$ ipython --no-banner

In [1]: import numpy as np

In [2]: from numpy import linalg as LA

In [3]: np.set_printoptions(precision=1, suppress=True, linewidth=100)

In [4]: tidy = lambda a: np.round(a, 1) + 0

In [5]: B = np.array([[3, 1], [-1, -4], [2, -5]])

In [6]: feats = np.tile(B, (2, 3))

In [7]: print(feats)
[[ 3  1  3  1  3  1]
 [-1 -4 -1 -4 -1 -4]
 [ 2 -5  2 -5  2 -5]
 [ 3  1  3  1  3  1]
 [-1 -4 -1 -4 -1 -4]
 [ 2 -5  2 -5  2 -5]]

In [8]: rank = LA.matrix_rank(feats)

In [9]: print(rank)
2

In [10]: ns = LA.svd(feats)[2][rank:].T

In [11]: [int(LA.matrix_rank(feats[:i])) for i in range(1, len(feats) + 1)]
Out[11]: [1, 2, 2, 2, 2, 2]

In [12]: ns.shape
Out[12]: (6, 4)

In [13]: tidy(ns @ ns.T)
Out[13]: 
array([[ 0.7,  0. , -0.3,  0. , -0.3,  0. ],
       [ 0. ,  0.7,  0. , -0.3,  0. , -0.3],
       [-0.3,  0. ,  0.7,  0. , -0.3,  0. ],
       [ 0. , -0.3,  0. ,  0.7,  0. , -0.3],
       [-0.3,  0. , -0.3,  0. ,  0.7,  0. ],
       [ 0. , -0.3,  0. , -0.3,  0. ,  0.7]])

In [14]: U, sv, VT = LA.svd(feats)

In [15]: evecs = VT[:(sv > 1e-8).sum()]

In [16]: rng = np.random.default_rng(9165)

In [17]: vec = feats[1] + 3 * feats[3] + rng.integers(2) * np.eye(6)[4]

In [18]: vec
Out[18]: array([ 8., -1.,  8., -1.,  8., -1.])

In [19]: tidy(LA.norm(vec - evecs.T @ evecs @ vec))
Out[19]: np.float64(0.0)

In [20]: np.allclose(evecs.T @ evecs @ vec, vec)
Out[20]: True

In [21]: tidy(np.diag(evecs.T @ evecs))
Out[21]: array([0.3, 0.3, 0.3, 0.3, 0.3, 0.3])

In [22]: J = np.load("dump.npy")

In [23]: J
Out[23]: 
array([[ 0, -1, -1],
       [ 1,  0,  1],
       [ 1, -1,  0]])

In [24]: vec = np.array([-3, -2, -2])

In [25]: vec @ J @ vec
Out[25]: np.int64(0)

In [26]: tidy(LA.svd(J, compute_uv=False))
Out[26]: array([1.7, 1.7, 0. ])

In [27]: Q = LA.solve(np.eye(3) - J, np.eye(3) + J)

In [28]: tidy(LA.det(Q))
Out[28]: np.float64(1.0)

In [29]: data = np.loadtxt("run4.csv", delimiter=",")

In [30]: tidy(data)
Out[30]: 
array([[ 0. , -0.8, -0.1, -0.3,  0.2,  0.4,  0.1, -0.1,  0. ],
       [ 0.2, -0.1,  0.5,  0.2, -0.5,  0.3,  0.5,  0.4,  0. ],
       [ 0.4, -0.2, -0.4, -0.3, -0.3, -0.2, -0.3,  0.6,  0.1],
       [ 0.2,  0. ,  0.3, -0.3,  0.4, -0.4,  0.1,  0.2, -0.7],
       [-0.5,  0.2, -0.5, -0.1, -0.2,  0.1,  0.4,  0.2, -0.4],
       [ 0.4, -0.2, -0.4,  0.7,  0.3,  0. ,  0.1,  0.1, -0.2],
       [-0.1,  0.1,  0.2,  0.2,  0. ,  0.5, -0.7,  0.2, -0.4],
       [ 0.5,  0.5, -0.2, -0.3,  0.2,  0.5,  0.2, -0.2,  0. ],
       [ 0.3, -0.1, -0.1,  0. , -0.6, -0.1, -0.2, -0.6, -0.4]])

In [31]: # orthonormal columns

In [32]: u = np.array([1, -2, 2])

In [33]: tidy(np.convolve(data[5], u))
Out[33]: array([ 0.4, -0.9,  0.6,  1.2, -1.9,  0.8,  0.7, -0.2, -0.1,  0.5, -0.4])

In [34]: tidy(np.correlate(data[5], data[0], "full"))
Out[34]: 
array([ 0. ,  0. ,  0.1,  0.2, -0.1, -0.3,  0.3,  0.1,  0. ,  0.3, -0.6, -0.4, -0.1, -0.1,  0. ,
        0.2,  0. ])

In [35]: print(tidy(np.polyval(u, data[5])))
[1.4 2.3 2.9 1.1 1.5 2.  1.7 1.9 2.4]

In [36]: u, g = J[2], J[0]

In [37]: u @ u
Out[37]: np.int64(2)

In [38]: u @ g
Out[38]: np.int64(1)

In [39]: p = (u @ g) / (u @ u) * u

In [40]: print(p)
[ 0.5 -0.5  0. ]

In [41]: (g - p) @ u
Out[41]: np.float64(0.0)

In [42]: LA.matrix_rank(np.outer(u, g))
Out[42]: np.int64(1)

In [43]: tidy(LA.norm(u + g) ** 2 + LA.norm(u - g) ** 2)
Out[43]: np.float64(8.0)

In [44]: g - p
Out[44]: array([-0.5, -0.5, -1. ])

In [45]: np.outer(u, g)
Out[45]: 
array([[ 0, -1, -1],
       [ 0,  1,  1],
       [ 0,  0,  0]])

In [46]: Q, evecs = LA.qr(data[:, :5])[0], LA.qr(data[:, 5:])[0]

In [47]: sv = LA.svd(Q.T @ evecs, compute_uv=False)

In [48]: tidy(LA.norm(Q @ Q.T - evecs @ evecs.T, 2))
Out[48]: np.float64(1.0)

In [49]: (sv > 0.9).sum()
Out[49]: np.int64(0)

In [50]: tidy(sv)
Out[50]: array([0., 0., 0., 0.])

In [51]: arr = np.load("m.npy")

In [52]: arr
Out[52]: 
array([[  7,  -1,   3,  -1,   0,  -6,   3,   1,   4],
       [ -1,  13, -11,  -3,   1,  -2, -10,   8,   3],
       [  3, -11,  10,   2,  -1,   0,   9,  -6,  -1],
       [ -1,  -3,   2,   2,   1,   0,   3,  -4,  -3],
       [  0,   1,  -1,   1,   2,  -2,   0,   0,   0],
       [ -6,  -2,   0,   0,  -2,   8,  -2,   0,  -2],
       [  3, -10,   9,   3,   0,  -2,  10,  -9,  -4],
       [  1,   8,  -6,  -4,   0,   0,  -9,  13,  10],
       [  4,   3,  -1,  -3,   0,  -2,  -4,  10,  10]])

In [53]: # symmetric, so the eigenvalues are real

In [54]: B = np.array([[1, 1, 3],
    ...:     [2, 3, 2],
    ...:     [1, 1, 2],
    ...:     [0, 1, 3],
    ...:     [1, 0, 3],
    ...:     [2, 2, 0],
    ...:     [0, 2, 2],
    ...:     [1, 0, 1],
    ...:     [0, 2, 0]])

In [55]: print(LA.matrix_rank(np.vstack([arr, B.T])))
7

In [56]: np.einsum("ij,ij->i", arr, arr)
Out[56]: array([122, 478, 353,  53,  11, 116, 400, 467, 255])

In [57]: LA.matrix_rank(arr @ B)
Out[57]: np.int64(3)

In [58]: print(B.T @ arr.T)
[[ -3  19 -16  -8  -1   4 -21  24  15]
 [  8   6  -2  -6  -1  -4  -7  17  17]
 [ 29 -17  22   6   9 -32  27 -10   9]]

In [59]: np.einsum("ik,kj->ij", arr, B)
Out[59]: 
array([[ -3,   8,  29],
       [ 19,   6, -17],
       [-16,  -2,  22],
       [ -8,  -6,   6],
       [ -1,  -1,   9],
       [  4,  -4, -32],
       [-21,  -7,  27],
       [ 24,  17, -10],
       [ 15,  17,   9]])

In [60]: arr @ B
Out[60]: 
array([[ -3,   8,  29],
       [ 19,   6, -17],
       [-16,  -2,  22],
       [ -8,  -6,   6],
       [ -1,  -1,   9],
       [  4,  -4, -32],
       [-21,  -7,  27],
       [ 24,  17, -10],
       [ 15,  17,   9]])

In [61]: U, sv, VT = LA.svd(arr)

In [62]: np.argmax(sv[:-1] / (sv[1:] + 1e-6)) + 1
Out[62]: np.int64(4)

In [63]: tidy(sv)
Out[63]: array([42. , 18.8, 11.4,  2.8,  0. ,  0. ,  0. ,  0. ,  0. ])

In [64]: B = U[:, :4] @ np.diag(sv[:4]) @ VT[:4]

In [65]: tidy(LA.norm(arr - B, 2)), tidy(sv[4])
Out[65]: (np.float64(0.0), np.float64(0.0))

In [66]: tidy(LA.norm(arr - B) / LA.norm(arr))
Out[66]: np.float64(0.0)

In [67]: LA.matrix_rank(B)
Out[67]: np.int64(4)

In [68]: tidy(np.abs(arr - B).max())
Out[68]: np.float64(0.0)

In [69]: [round(float(x), 1) for x in LA.svd(arr, compute_uv=False)[:3]]
Out[69]: [42.0, 18.8, 11.4]

In [70]: print(np.argsort(-LA.norm(arr, axis=0).round(6), kind="stable")[:3])
[1 7 6]

In [71]: u, g = arr[3], arr[6]

In [72]: u @ u
Out[72]: np.int64(53)

In [73]: u @ g
Out[73]: np.int64(129)

In [74]: p = (u @ g) / (u @ u) * u

In [75]: print(tidy(g - p))
[ 5.4 -2.7  4.1 -1.9 -2.4 -2.   2.7  0.7  3.3]

In [76]: tidy((g - p) @ u)
Out[76]: np.float64(0.0)

In [77]: LA.matrix_rank(np.outer(u, g))
Out[77]: np.int64(1)

In [78]: idx = rng.integers(0, 2, 5)

In [79]: A = np.array([[-1, 1, -1, 2, -1],
    ...:     [1, 0, -3, -2, 1],
    ...:     [3, -3, 2, -3, -3],
    ...:     [-1, -3, 0, -1, 2],
    ...:     [0, 0, -1, -1, 0]]) * (idx[:, None] == idx)

In [80]: A
Out[80]: 
array([[-1,  0,  0,  0, -1],
       [ 0,  0, -3, -2,  0],
       [ 0, -3,  2, -3,  0],
       [ 0, -3,  0, -1,  0],
       [ 0,  0,  0,  0,  0]])

In [81]: A @ A
Out[81]: 
array([[ 1,  0,  0,  0,  1],
       [ 0, 15, -6, 11,  0],
       [ 0,  3, 13,  3,  0],
       [ 0,  3,  9,  7,  0],
       [ 0,  0,  0,  0,  0]])

In [82]: print((LA.matrix_power((A != 0) + (A.T != 0) + np.eye(5), 5) > 0).astype(int))
[[1 0 0 0 1]
 [0 1 1 1 0]
 [0 1 1 1 0]
 [0 1 1 1 0]
 [1 0 0 0 1]]

In [83]: tidy(np.sort(LA.eigvals(A).real))
Out[83]: array([-4.4, -1. ,  0. ,  2. ,  3.4])

In [84]: LA.lstsq(A[:-1].T, A[-1])[2]
Out[84]: np.int32(4)

In [85]: print(np.unique(A.round(6), axis=0).shape)
(5, 5)

In [86]: [round(float(x), 1) for x in LA.svd(A, compute_uv=False)[:3]]
Out[86]: [5.4, 3.6, 1.5]

In [87]: LA.cond(A) > 100
Out[87]: np.True_

In [88]: np.argsort(-LA.norm(A, axis=0).round(6), kind="stable")[:3]
Out[88]: array([1, 3, 2])

In [89]: LA.matrix_rank(A, rtol=0.1)
Out[89]: np.int64(4)

In [90]: M = np.load("x.npy")

In [91]: tidy(M)
Out[91]: 
array([[ 0.5,  0.7, -0.8, -0.3],
       [ 0.7,  3.5, -1.6,  0.8],
       [-0.8, -1.6,  1.8, -0.5],
       [-0.3,  0.8, -0.5,  2.2]])

In [92]: tidy(np.einsum("ij,ji->", M, M))
Out[92]: np.float64(30.0)

In [93]: tidy(LA.eigvals(M).sum().real)
Out[93]: np.float64(8.0)

In [94]: np.einsum("ii->", M)
Out[94]: np.float64(8.0)

In [95]: tidy(LA.det(M[::-1]))
Out[95]: np.float64(0.0)

In [96]: tidy(LA.det(2 * M)), tidy(LA.det(M))
Out[96]: (np.float64(0.0), np.float64(0.0))
